$ python -q
>>> import numpy as np
>>> from numpy import linalg as LA
>>> np.set_printoptions(suppress=True, linewidth=100)
>>> rng = np.random.default_rng(8426)
>>> J = np.array([[-1, 3, -1, -2, -4, 4, 0],
...     [-2, 1, 4, 1, -2, 2, 5],
...     [-2, 4, -4, -2, -2, 5, 3],
...     [5, 2, -1, -1, -2, 5, 4],
...     [-4, -5, -3, -2, -3, -3, 3],
...     [5, 3, 3, 4, -2, 5, -3],
...     [-3, 4, 4, -2, 2, -5, 4],
...     [-3, -1, -2, -2, -2, 5, -2],
...     [5, 3, -3, 1, -3, -2, 5]]) * (rng.random((9, 7)) < 0.3)
>>> J
array([[ 0,  3, -1,  0, -4,  4,  0],
       [ 0,  0,  0,  1,  0,  0,  0],
       [ 0,  0,  0,  0, -2,  0,  0],
       [ 0,  2, -1,  0, -2,  0,  4],
       [ 0, -5,  0,  0, -3,  0,  0],
       [ 0,  3,  3,  0, -2,  0,  0],
       [ 0,  4,  4,  0,  2,  0,  0],
       [ 0,  0, -2,  0, -2,  0,  0],
       [ 5,  0, -3,  0,  0, -2,  0]])
>>> proj = J @ LA.solve(J.T @ J, J.T)
>>> LA.matrix_rank(np.eye(9) - proj)
np.int64(2)
>>> np.allclose(proj @ proj, proj)
True
>>> proj @ J[:, 3]
array([0., 1., 0., 0., 0., 0., 0., 0., 0.])
>>> x0 = np.array([-8, -6, -8, -1, -9, -1, -9])
>>> rhs = J @ x0
>>> rhs
array([ 22,  -1,  18, -22,  57, -24, -74,  34, -14])
>>> np.round(LA.pinv(J) @ J, 3) + 0
array([[1., 0., 0., 0., 0., 0., 0.],
       [0., 1., 0., 0., 0., 0., 0.],
       [0., 0., 1., 0., 0., 0., 0.],
       [0., 0., 0., 1., 0., 0., 0.],
       [0., 0., 0., 0., 1., 0., 0.],
       [0., 0., 0., 0., 0., 1., 0.],
       [0., 0., 0., 0., 0., 0., 1.]])
>>> rhs = rhs + 0.1 * rng.normal(size=9)
>>> print(rhs.round(3))
[ 21.98   -1.172  17.891 -21.979  57.045 -23.917 -73.949  33.924 -13.875]
>>> b, *_ = LA.lstsq(J, rhs)
>>> [round(float(LA.norm(LA.solve(J.T @ J + lam * np.eye(7), J.T @ rhs))), 2) for lam in (0, 1, 10, 100)]
[18.07, 16.18, 12.14, 5.17]
>>> round(float(LA.norm(rhs - J @ b)), 3)
0.11
